>>> import numpy as np
>>> from numpy import linalg as LA
>>> np.set_printoptions(precision=2, suppress=True, linewidth=100)
>>> X = np.loadtxt("sample15.csv", delimiter=",")
>>> X
array([[-0.31, -0.93,  0.19],
       [-0.93,  0.33,  0.13],
       [ 0.19,  0.13,  0.97]])
>>> ang = np.radians(120)
>>> R = np.eye(3)
>>> R[0, 0] = R[2, 2] = np.cos(ang)
>>> R[0, 2], R[2, 0] = -np.sin(ang), np.sin(ang)
>>> R
array([[-0.5 ,  0.  , -0.87],
       [ 0.  ,  1.  ,  0.  ],
       [ 0.87,  0.  , -0.5 ]])
>>> B = X @ R.T
>>> LA.svd(X, compute_uv=False), LA.svd(B, compute_uv=False)
(array([1., 1., 1.]), array([1., 1., 1.]))
>>> np.allclose(X @ X.T, B @ B.T)
True
>>> np.abs(B - X).max(axis=0)
array([1.28, 0.  , 1.3 ])
>>> proj = np.triu(np.array([[2, 5, 0], [3, 3, 2], [0, 3, 2]]), 1) + np.eye(3)
>>> B = proj @ R @ LA.inv(proj)
>>> np.round(LA.det(B), 2)
np.float64(1.0)
>>> LA.matrix_rank(B)
np.int64(3)
>>> np.round(np.poly(B), 2) + 0
array([ 1.,  0.,  0., -1.])
>>> feats = np.array([[5.88, 5.37, -6.44],
...     [2.54, -5.25, -2.72],
...     [-6.75, 3.96, 12.69],
...     [3.68, 4.01, 0.65],
...     [-6.99, 1.68, -14.76],
...     [0.34, -7.07, 3.21],
...     [6.46, 1.77, 0.65],
...     [7.35, 3.7, -4.85],
...     [5.16, 4.62, 1.51],
...     [0.13, 0.54, 0.31],
...     [-0.74, 0.76, 2.88],
...     [-6.2, -3.33, -7.03],
...     [-0.6, -2.93, -2.53],
...     [-1.97, 7.57, 6.28],
...     [-3.28, 1.68, 3.03],
...     [1.71, -1.73, -2.8],
...     [4.3, 0.29, -5.67],
...     [-3.12, 5.18, 4.08],
...     [-2.67, -5.51, -0.62]])
>>> rng = np.random.default_rng(8)
>>> lab = rng.permutation(3)
>>> B = feats[:, lab] * rng.choice([-1, 1], 3)
>>> B
array([[ -5.37,  -6.44,  -5.88],
       [  5.25,  -2.72,  -2.54],
       [ -3.96,  12.69,   6.75],
       [ -4.01,   0.65,  -3.68],
       [ -1.68, -14.76,   6.99],
       [  7.07,   3.21,  -0.34],
       [ -1.77,   0.65,  -6.46],
       [ -3.7 ,  -4.85,  -7.35],
       [ -4.62,   1.51,  -5.16],
       [ -0.54,   0.31,  -0.13],
       [ -0.76,   2.88,   0.74],
       [  3.33,  -7.03,   6.2 ],
       [  2.93,  -2.53,   0.6 ],
       [ -7.57,   6.28,   1.97],
       [ -1.68,   3.03,   3.28],
       [  1.73,  -2.8 ,  -1.71],
       [ -0.29,  -5.67,  -4.3 ],
       [ -5.18,   4.08,   3.12],
       [  5.51,  -0.62,   2.67]])
>>> Uu, _, vt = LA.svd(feats.T @ B)
>>> np.round(Uu @ vt, 2) + 0
array([[ 0.,  0., -1.],
       [-1.,  0.,  0.],
       [ 0.,  1.,  0.]])
>>> cen = B - B.mean(axis=0)
>>> Uu, s, vt = LA.svd(cen, full_matrices=False)
>>> (np.sign(Uu[:, 0]) == np.sign(Uu[0, 0])).astype(int)
array([1, 1, 0, 0, 1, 0, 0, 1, 0, 0, 0, 1, 1, 0, 0, 1, 1, 0, 1])
>>> np.round(cen.mean(axis=0), 2) + 0
array([0., 0., 0.])
>>> np.abs(vt[-1])
array([0.82, 0.29, 0.49])
>>> s
array([25.74, 19.77, 15.6 ])
>>> cen = (feats - feats.mean(axis=0)) / feats.std(axis=0)
>>> np.argwhere(np.abs(cen) > 2)
array([[2, 2],
       [4, 2]])
>>> beta = LA.lstsq(np.delete(cen, 1, axis=1), cen[:, 1])[0]
>>> np.abs(beta).argmax()
np.int64(1)
>>> lab = feats[:, 0] > np.median(feats[:, 0])
>>> f = feats[lab].mean(axis=0) - feats[~lab].mean(axis=0)
>>> np.argsort(-np.abs(f).round(6), kind="stable")
array([0, 2, 1])
>>> ((feats - feats.mean(axis=0)) @ f > 0).astype(int)
array([1, 1, 0, 1, 0, 0, 1, 1, 1, 0, 0, 0, 0, 0, 0, 1, 1, 0, 0])
>>> arr = np.load("m.npy")
>>> arr
array([[ 0.88,  0.07, -2.99,  1.99,  2.97],
       [ 0.97, -0.17, -3.2 ,  2.06,  3.02],
       [ 1.01,  0.11, -3.17,  2.05,  2.91],
       [ 0.98,  0.09, -3.08,  1.96,  2.99],
       [ 0.95,  0.03, -2.85,  1.97,  2.92],
       [ 1.11, -0.06, -3.15,  1.98,  2.87],
       [ 1.1 , -0.11, -3.17,  1.8 ,  3.08],
       [ 0.89,  0.04, -3.03,  2.  ,  2.96],
       [ 0.91,  0.04, -2.84,  1.99,  2.96],
       [ 0.97,  0.06, -3.01,  2.1 ,  2.95],
       [ 1.02, -0.02, -2.89,  1.97,  2.94],
       [ 0.86, -0.15, -2.98,  1.85,  3.02],
       [ 1.07,  0.14, -3.1 ,  1.98,  3.08],
       [ 1.05,  0.17, -3.12,  1.96,  2.85],
       [ 1.08,  0.16, -3.  ,  1.91,  2.98],
       [ 0.02, -3.01, -2.86,  3.1 , -0.99],
       [ 0.17, -2.95, -3.05,  2.96, -0.94],
       [-0.05, -2.99, -3.12,  3.12, -1.01],
       [ 0.03, -3.09, -3.01,  2.94, -0.89],
       [ 0.09, -3.04, -3.04,  2.82, -1.08],
       [-0.07, -2.98, -2.95,  3.01, -0.93],
       [-0.02, -3.01, -3.08,  3.  , -1.01],
       [ 0.16, -3.03, -2.9 ,  3.11, -1.03],
       [-0.05, -3.07, -2.93,  2.85, -1.06],
       [-0.03, -2.86, -3.01,  2.91, -1.03],
       [ 0.18, -3.06, -2.94,  2.97, -0.99],
       [ 0.05, -2.92, -2.9 ,  3.08, -0.94],
       [ 0.04, -2.83, -2.99,  2.86, -0.93],
       [-0.04, -2.85, -2.91,  2.92, -0.91],
       [-0.09, -2.89, -2.9 ,  2.78, -0.88]])
>>> B = np.c_[arr[:, :1] @ np.array([[4]]), np.array([1, 1, -5, -2, -1, 5, 2, 4, 3, 4, -1, -1, -2, 3, 5, 3, -4, 5, 2, 0, -4, -4, 5, 0, 0, -1, 5, -4, 5, 1])]
>>> B
array([[ 3.52,  1.  ],
       [ 3.88,  1.  ],
       [ 4.04, -5.  ],
       [ 3.92, -2.  ],
       [ 3.8 , -1.  ],
       [ 4.44,  5.  ],
       [ 4.4 ,  2.  ],
       [ 3.56,  4.  ],
       [ 3.64,  3.  ],
       [ 3.88,  4.  ],
       [ 4.08, -1.  ],
       [ 3.44, -1.  ],
       [ 4.28, -2.  ],
       [ 4.2 ,  3.  ],
       [ 4.32,  5.  ],
       [ 0.08,  3.  ],
       [ 0.68, -4.  ],
       [-0.2 ,  5.  ],
       [ 0.12,  2.  ],
       [ 0.36,  0.  ],
       [-0.28, -4.  ],
       [-0.08, -4.  ],
       [ 0.64,  5.  ],
       [-0.2 ,  0.  ],
       [-0.12,  0.  ],
       [ 0.72, -1.  ],
       [ 0.2 ,  5.  ],
       [ 0.16, -4.  ],
       [-0.16,  5.  ],
       [-0.36,  1.  ]])
>>> LA.norm(LA.qr(arr)[0].T @ B, axis=0) ** 2 / ((B ** 2).sum(axis=0) + 1e-12)
array([1.  , 0.15])
>>> LA.matrix_rank(B)
np.int64(2)
>>> LA.matrix_rank(np.c_[arr, B])
np.int64(6)
>>> np.round(LA.lstsq(arr, B[:, 0])[0], 2) + 0
array([4., 0., 0., 0., 0.])
>>> x0 = np.array([3, -1])
>>> a = np.maximum(B @ x0, 0)
>>> B * (a > 1e-9)[:, None]
array([[ 3.52,  1.  ],
       [ 3.88,  1.  ],
       [ 4.04, -5.  ],
       [ 3.92, -2.  ],
       [ 3.8 , -1.  ],
       [ 4.44,  5.  ],
       [ 4.4 ,  2.  ],
       [ 3.56,  4.  ],
       [ 3.64,  3.  ],
       [ 3.88,  4.  ],
       [ 4.08, -1.  ],
       [ 3.44, -1.  ],
       [ 4.28, -2.  ],
       [ 4.2 ,  3.  ],
       [ 4.32,  5.  ],
       [ 0.  ,  0.  ],
       [ 0.68, -4.  ],
       [-0.  ,  0.  ],
       [ 0.  ,  0.  ],
       [ 0.36,  0.  ],
       [-0.28, -4.  ],
       [-0.08, -4.  ],
       [ 0.  ,  0.  ],
       [-0.  ,  0.  ],
       [-0.  ,  0.  ],
       [ 0.72, -1.  ],
       [ 0.  ,  0.  ],
       [ 0.16, -4.  ],
       [-0.  ,  0.  ],
       [-0.  ,  0.  ]])
>>> np.tanh(B @ x0)
array([ 1.  ,  1.  ,  1.  ,  1.  ,  1.  ,  1.  ,  1.  ,  1.  ,  1.  ,  1.  ,  1.  ,  1.  ,  1.  ,
        1.  ,  1.  , -0.99,  1.  , -1.  , -0.93,  0.79,  1.  ,  1.  , -1.  , -0.54, -0.35,  1.  ,
       -1.  ,  1.  , -1.  , -0.97])
